In [1]: import numpy as np

In [2]: from numpy import linalg as LA

In [3]: np.set_printoptions(precision=2, suppress=True, linewidth=200)

In [4]: def rd(a):
   ...:     return np.round(a, 2) + 0
   ...: 

In [5]: M2 = np.array([[0, 0], [3, 1], [1, -2], [3, -1], [-1, 2], [2, -1]])

In [6]: E = np.block([[np.zeros((6, 6)), M2], [M2.T, np.zeros((2, 2))]])

In [7]: E
Out[7]: 
array([[ 0.,  0.,  0.,  0.,  0.,  0.,  0.,  0.],
       [ 0.,  0.,  0.,  0.,  0.,  0.,  3.,  1.],
       [ 0.,  0.,  0.,  0.,  0.,  0.,  1., -2.],
       [ 0.,  0.,  0.,  0.,  0.,  0.,  3., -1.],
       [ 0.,  0.,  0.,  0.,  0.,  0., -1.,  2.],
       [ 0.,  0.,  0.,  0.,  0.,  0.,  2., -1.],
       [ 0.,  3.,  1.,  3., -1.,  2.,  0.,  0.],
       [ 0.,  1., -2., -1.,  2., -1.,  0.,  0.]])

In [8]: # symmetric

In [9]: ev, vecs = LA.eigh(E)

In [10]: vec = np.array([-3, 0, 2, 3, -3, -2, 1, 2])

In [11]: vec @ E @ vec
Out[11]: np.float64(-24.0)

In [12]: print(np.abs(E).sum(axis=1).max(), rd(np.abs(ev).max()))
10.0 5.13

In [13]: rd(LA.eigvalsh(E[1:, 1:]))
Out[13]: array([-5.13, -2.94,  0.  ,  0.  ,  0.  ,  2.94,  5.13])

In [14]: (np.sign(vecs[:, -1].round(6)) == np.sign(vecs[0, -1].round(6))).astype(int)
Out[14]: array([1, 0, 0, 0, 0, 0, 0, 0])

In [15]: U, sigma = LA.svd(E)
---------------------------------------------------------------------------
ValueError                                Traceback (most recent call last)
Cell In[15], line 1
----> 1 U, sigma = LA.svd(E)

ValueError: too many values to unpack (expected 2)

In [16]: U, sigma, vt = LA.svd(E, full_matrices=False)

In [17]: print(U.shape, sigma.shape, vt.shape)
(8, 8) (8,) (8, 8)

In [18]: np.allclose(U * sigma @ vt, E)
Out[18]: True

In [19]: (sigma > 1e-8).sum()
Out[19]: np.int64(4)

In [20]: print(rd(np.cumsum(sigma ** 2) / np.sum(sigma ** 2)))
[0.38 0.75 0.88 1.   1.   1.   1.   1.  ]

In [21]: LA.lstsq(E[:-1].T, E[-1])[2]
Out[21]: np.int32(3)

In [22]: try:
    ...:     LA.inv(E)
    ...: except LA.LinAlgError as e:
    ...:     print("failed:", e)
    ...: 
failed: Singular matrix

In [23]: np.allclose(E[:-1].T @ LA.lstsq(E[:-1].T, E[-1])[0], E[-1])
Out[23]: False

In [24]: np.all(LA.eigvalsh(E) > 0)
Out[24]: np.False_

In [25]: [round(float(LA.det(E[:i, :i])), 2) + 0 for i in range(1, 9)]
Out[25]: [0.0, 0.0, 0.0, 0.0, 0.0, 0.0, 0.0, 0.0]

In [26]: mat = np.loadtxt("out9.csv", delimiter=",")

In [27]: mat
Out[27]: 
array([[-2.,  0., -2.,  3., -3.,  0.,  0., -3.],
       [ 0.,  0.,  0.,  3.,  0.,  0., -3.,  0.],
       [ 0., -2.,  0.,  0., -3.,  0.,  0.,  0.],
       [-3.,  0.,  0.,  1.,  0.,  0.,  0.,  0.],
       [ 1.,  0.,  0.,  0., -2.,  0.,  0.,  0.],
       [ 0.,  0.,  0.,  0.,  1., -3., -3.,  0.]])

In [28]: theta = np.radians(36)

In [29]: r_ = np.eye(8)

In [30]: r_[7, 7] = r_[4, 4] = np.cos(theta)

In [31]: r_[7, 4], r_[4, 7] = -np.sin(theta), np.sin(theta)

In [32]: rd(r_)
Out[32]: 
array([[ 1.  ,  0.  ,  0.  ,  0.  ,  0.  ,  0.  ,  0.  ,  0.  ],
       [ 0.  ,  1.  ,  0.  ,  0.  ,  0.  ,  0.  ,  0.  ,  0.  ],
       [ 0.  ,  0.  ,  1.  ,  0.  ,  0.  ,  0.  ,  0.  ,  0.  ],
       [ 0.  ,  0.  ,  0.  ,  1.  ,  0.  ,  0.  ,  0.  ,  0.  ],
       [ 0.  ,  0.  ,  0.  ,  0.  ,  0.81,  0.  ,  0.  ,  0.59],
       [ 0.  ,  0.  ,  0.  ,  0.  ,  0.  ,  1.  ,  0.  ,  0.  ],
       [ 0.  ,  0.  ,  0.  ,  0.  ,  0.  ,  0.  ,  1.  ,  0.  ],
       [ 0.  ,  0.  ,  0.  ,  0.  , -0.59,  0.  ,  0.  ,  0.81]])

In [33]: M2 = mat @ r_.T

In [34]: np.allclose(LA.norm(mat, axis=1), LA.norm(M2, axis=1))
Out[34]: True

In [35]: rd(np.abs(M2 - mat).max(axis=0))
Out[35]: array([0.  , 0.  , 0.  , 0.  , 1.19, 0.  , 0.  , 2.34])
